$ python3 -q
>>> import numpy as np
>>> np.set_printoptions(precision=2, suppress=True, linewidth=100, floatmode="fixed")
>>> def tidy(a):
...     return np.round(a, 2) + 0
... 
>>> E = np.load("block4.npy")
>>> print(E)
[[ 0.26  0.13 -0.03 -0.07 -0.17 -0.03]
 [14.79  8.93  0.11  6.00  6.05  2.97]
 [10.04  5.94  0.06  4.08  3.99  1.99]
 [-0.10  0.10  0.00 -0.02  0.11 -0.18]
 [ 4.96  2.93  0.18  2.09  1.99  0.80]
 [15.03  9.02 -0.14  6.18  5.98  2.82]]
>>> def softmax(z):
...     e = np.exp(z - z.max(axis=-1, keepdims=True))
...     return e / e.sum(axis=-1, keepdims=True)
... 
>>> print(tidy(softmax(E).sum(axis=1)))
[1.00 1.00 1.00 1.00 1.00 1.00]
>>> print(tidy(softmax(E[4])))
[0.79 0.10 0.01 0.04 0.04 0.01]
>>> print(tidy(softmax(E[4] + -3)))
[0.79 0.10 0.01 0.04 0.04 0.01]
>>> print(tidy(softmax(10 * E[4])))
[1.00 0.00 0.00 0.00 0.00 0.00]
>>> att = E @ E.T / np.sqrt(6)
>>> print(tidy(softmax(att)))
[[0.07 0.28 0.18 0.07 0.11 0.29]
 [0.00 0.14 0.00 0.00 0.00 0.86]
 [0.00 0.22 0.00 0.00 0.00 0.78]
 [0.18 0.15 0.16 0.19 0.17 0.15]
 [0.00 0.35 0.00 0.00 0.00 0.65]
 [0.00 0.13 0.00 0.00 0.00 0.87]]
>>> print(softmax(att).round(6).argmax(axis=1))
[5 5 5 3 5 5]
>>> print(tidy(np.linalg.norm(E, 2) / np.linalg.norm(E)))
1.0
>>> print(np.linalg.matrix_rank(E, rtol=0.1))
1
>>> print(np.argsort(-np.linalg.norm(E, axis=0).round(6), kind="stable")[:3])
[0 1 3]
>>> print([round(float(x), 2) for x in np.linalg.svd(E, compute_uv=False)[:3]])
[31.37, 0.34, 0.29]
>>> print(np.linalg.cond(E) > 100)
True
>>> U, sig, VT = np.linalg.svd(E)
>>> print(tidy(sig))
[31.37  0.34  0.29  0.24  0.18  0.02]
>>> print(np.argmax(sig[:-1] / (sig[1:] + 1e-6)) + 1)
1
>>> out = U[:, :1] @ np.diag(sig[:1]) @ VT[:1]
>>> print(np.linalg.matrix_rank(out))
1
>>> print(tidy(np.linalg.norm(E - out) / np.linalg.norm(E)))
0.02
>>> J = np.array([[0.9, 0.1, -1.5],
...     [0.4, 1.4, -0.7],
...     [-0.9, 0.8, 1.8],
...     [0.4, -1.8, 0.9],
...     [0.2, -0.5, 1.4],
...     [0.4, -0.7, -1.1],
...     [-0.1, -0.8, -0.6],
...     [-0.8, 1.2, -1.8],
...     [-1.2, 1.6, 0.3],
...     [-1.6, -0.6, -1.2],
...     [5.7, 2.4, 2.7],
...     [1.4, 1.5, 0.5],
...     [-0.7, -0.7, 0.3],
...     [0.2, -0.9, -0.3],
...     [-1.0, 0.8, -0.2],
...     [1.2, -0.3, -1.0],
...     [2.6, -0.8, -0.8],
...     [0.9, -1.1, 0.9],
...     [-0.9, -0.9, 0.1]])
>>> vec = np.array([6, 6, 5])
>>> target = J @ vec
>>> print(tidy(np.linalg.solve(J.T @ J, J.T @ target)))
[6.00 6.00 5.00]
>>> rng = np.random.default_rng(5543)
>>> target = target + 0.1 * rng.normal(size=19)
>>> print(tidy(target))
[ -1.36   7.36   8.35  -3.98   5.20  -7.40  -8.54  -6.35   3.80 -19.29  62.26  19.87  -7.09  -5.67
  -2.32   0.55   6.91   3.52 -10.39]
>>> b, *_ = np.linalg.lstsq(J, target)
>>> print(tidy(b))
[6.05 6.02 4.96]
>>> print(tidy(np.linalg.norm(target - J @ b)))
0.44
>>> print([round(float(np.linalg.norm(np.linalg.solve(J.T @ J + lam * np.eye(3), J.T @ target))), 2) for lam in (0, 1, 10, 100)])
[9.87, 9.66, 8.19, 3.47]
>>> cen = J - J.mean(axis=1)
Traceback (most recent call last):
  File "<python-input-35>", line 1, in <module>
    cen = J - J.mean(axis=1)
          ~~^~~~~~~~~~~~~~~~
ValueError: operands could not be broadcast together with shapes (19,3) (19,) 
>>> cen = J - J.mean(axis=0)
>>> U, sig, VT = np.linalg.svd(cen, full_matrices=False)
>>> print(np.searchsorted(np.cumsum(sig ** 2) / (sig ** 2).sum(), 0.9) + 1)
3
>>> print(tidy(sig ** 2 / (sig ** 2).sum()))
[0.60 0.22 0.19]
>>> print(tidy((sig ** 2).sum() ** 2 / (sig ** 4).sum()))
2.29
>>> print(np.linalg.matrix_rank(cen))
3
>>> print(tidy(VT[0] * np.sign(VT[0, np.abs(VT[0]).argmax()])))
[0.87 0.29 0.39]
>>> print(tidy(sig))
[7.70 4.63 4.34]
>>> idx = J[:, 2] > np.median(J[:, 2])
>>> u = J[idx].mean(axis=0) - J[~idx].mean(axis=0)
>>> print(np.argsort(-np.abs(u).round(6), kind="stable"))
[2 0 1]
>>> print(((J - J.mean(axis=0)) @ u > 0).astype(int))
[0 0 1 1 1 0 0 0 1 0 1 1 1 0 0 0 0 1 0]
>>> print(tidy(np.linalg.norm(J) ** 2 / np.linalg.norm(J, 2) ** 2))
1.67
>>> print(tidy(np.linalg.norm(J, axis=0)))
[7.25 4.93 5.03]
>>> print(tidy(J[10] @ J[8]))
-2.19
>>> print(tidy(np.linalg.norm(J[10] - J[8])))
7.35
>>> print(tidy(np.linalg.norm(J, 2)))
7.83
>>> dist = np.linalg.norm(J[:, None] - J[None], axis=-1)
>>> print(np.linalg.matrix_rank(dist ** 2))
5
>>> print((dist + 1e9 * np.eye(19)).round(6).argmin(axis=1))
[15 11  8 17 17  6 13  1 14 18 11  1 18  6  8  0 15  3 12]
>>> print(dist.shape)
(19, 19)
>>> print(np.flatnonzero(dist[0] < dist.mean() / 2))
[ 0  5 15]
>>> print(dist.mean(axis=1).argmax())
10
>>> print(tidy(dist[:5, :5]))
[[0.00 1.61 3.82 3.10 3.04]
 [1.61 0.00 2.88 3.58 2.84]
 [3.82 2.88 0.00 3.04 1.75]
 [3.10 3.58 3.04 0.00 1.41]
 [3.04 2.84 1.75 1.41 0.00]]
>>> print(np.unravel_index(dist.round(6).argmax(), dist.shape))
(np.int64(9), np.int64(10))
>>> arr = (rng.random((5, 5)) < 0.3) + np.eye(5)
>>> arr /= arr.sum(axis=1, keepdims=True)
>>> print(tidy(arr))
[[0.50 0.00 0.50 0.00 0.00]
 [0.00 1.00 0.00 0.00 0.00]
 [0.50 0.00 0.50 0.00 0.00]
 [0.33 0.00 0.33 0.33 0.00]
 [0.00 0.00 0.00 0.00 1.00]]
>>> # a transition matrix
>>> U, sig, VT = np.linalg.svd(arr)
>>> V = VT[:(sig > 1e-8).sum()]
>>> vec = arr[3] + 3 * arr[2] + rng.integers(2) * np.eye(5)[3]
>>> print(tidy(vec))
[1.83 0.00 1.83 1.33 0.00]
>>> print(np.linalg.matrix_rank(np.vstack([arr, vec])))
4
>>> print(np.allclose(V.T @ V @ vec, vec))
True
>>> P = np.triu(np.array([[2, 3, 1, 2, 1],
...     [1, 2, 2, 0, 2],
...     [3, 1, 2, 3, 3],
...     [2, 0, 2, 0, 0],
...     [1, 1, 1, 3, 3]]), 1) + np.eye(5)
>>> out = P @ arr @ np.linalg.inv(P)
>>> print(tidy(np.linalg.det(out)))
0.0
>>> print(tidy(P @ arr - arr @ P))
[[ 1.17  1.50  0.67 -1.83 -1.00]
 [ 1.00  0.00 -1.00  0.00  0.00]
 [ 1.00 -1.50  0.50 -1.50  1.00]
 [ 0.00 -1.00 -0.33 -1.67 -1.33]
 [ 0.00  0.00  0.00  0.00  0.00]]
>>> print(tidy(np.trace(out)), tidy(np.trace(arr)))
3.33 3.33
>>> rank = np.linalg.matrix_rank(arr)
>>> print(rank)
4
>>> N = np.linalg.svd(arr)[2][rank:].T
>>> print(tidy(arr @ N))
[[0.00]
 [0.00]
 [0.00]
 [0.00]
 [0.00]]
>>> print(np.allclose(arr @ N, 0))
True
>>> print(tidy(N @ N.T))
[[ 0.50  0.00 -0.50  0.00  0.00]
 [ 0.00  0.00  0.00  0.00  0.00]
 [-0.50  0.00  0.50  0.00  0.00]
 [ 0.00  0.00  0.00  0.00  0.00]
 [ 0.00  0.00  0.00  0.00  0.00]]
>>> print([int(np.linalg.matrix_rank(arr[:, :j + 1])) for j in range(5)])
[1, 2, 2, 3, 4]
>>> print((np.linalg.matrix_power((arr != 0) + (arr.T != 0) + np.eye(5), 5) > 0).astype(int))
[[1 0 1 1 0]
 [0 1 0 0 0]
 [1 0 1 1 0]
 [1 0 1 1 0]
 [0 0 0 0 1]]
>>> print(tidy(np.linalg.det(arr)))
0.0
>>> print(np.flatnonzero(np.linalg.matrix_power((arr != 0) + (arr.T != 0) + np.eye(5), 5)[3]))
[0 2 3]
>>> F = np.loadtxt("data.csv", delimiter=",")
>>> print(F)
[[1.00 0.70 0.49 0.34 0.24 0.17 0.12]
 [0.70 1.00 0.70 0.49 0.34 0.24 0.17]
 [0.49 0.70 1.00 0.70 0.49 0.34 0.24]
 [0.34 0.49 0.70 1.00 0.70 0.49 0.34]
 [0.24 0.34 0.49 0.70 1.00 0.70 0.49]
 [0.17 0.24 0.34 0.49 0.70 1.00 0.70]
 [0.12 0.17 0.24 0.34 0.49 0.70 1.00]]
>>> print((F + F.T) / 2)
[[1.00 0.70 0.49 0.34 0.24 0.17 0.12]
 [0.70 1.00 0.70 0.49 0.34 0.24 0.17]
 [0.49 0.70 1.00 0.70 0.49 0.34 0.24]
 [0.34 0.49 0.70 1.00 0.70 0.49 0.34]
 [0.24 0.34 0.49 0.70 1.00 0.70 0.49]
 [0.17 0.24 0.34 0.49 0.70 1.00 0.70]
 [0.12 0.17 0.24 0.34 0.49 0.70 1.00]]
>>> print(np.trace(F))
7.0
>>> print(tidy(np.linalg.det(F)))
0.02
>>> print(tidy(np.sort(np.abs(np.linalg.eigvals(F)))))
[0.19 0.21 0.27 0.41 0.71 1.53 3.68]
>>> print(tidy(np.abs(np.linalg.eigvals(F)).max()))
3.68
>>> Lm = np.linalg.cholesky(F)
>>> print(tidy(np.prod(np.diag(Lm)) ** 2), tidy(np.linalg.det(F)))
0.02 0.02
>>> print(tidy(Lm @ Lm.T))
[[1.00 0.70 0.49 0.34 0.24 0.17 0.12]
 [0.70 1.00 0.70 0.49 0.34 0.24 0.17]
 [0.49 0.70 1.00 0.70 0.49 0.34 0.24]
 [0.34 0.49 0.70 1.00 0.70 0.49 0.34]
 [0.24 0.34 0.49 0.70 1.00 0.70 0.49]
 [0.17 0.24 0.34 0.49 0.70 1.00 0.70]
 [0.12 0.17 0.24 0.34 0.49 0.70 1.00]]
>>> print(np.linalg.eigvalsh(F).min() > 0)
True
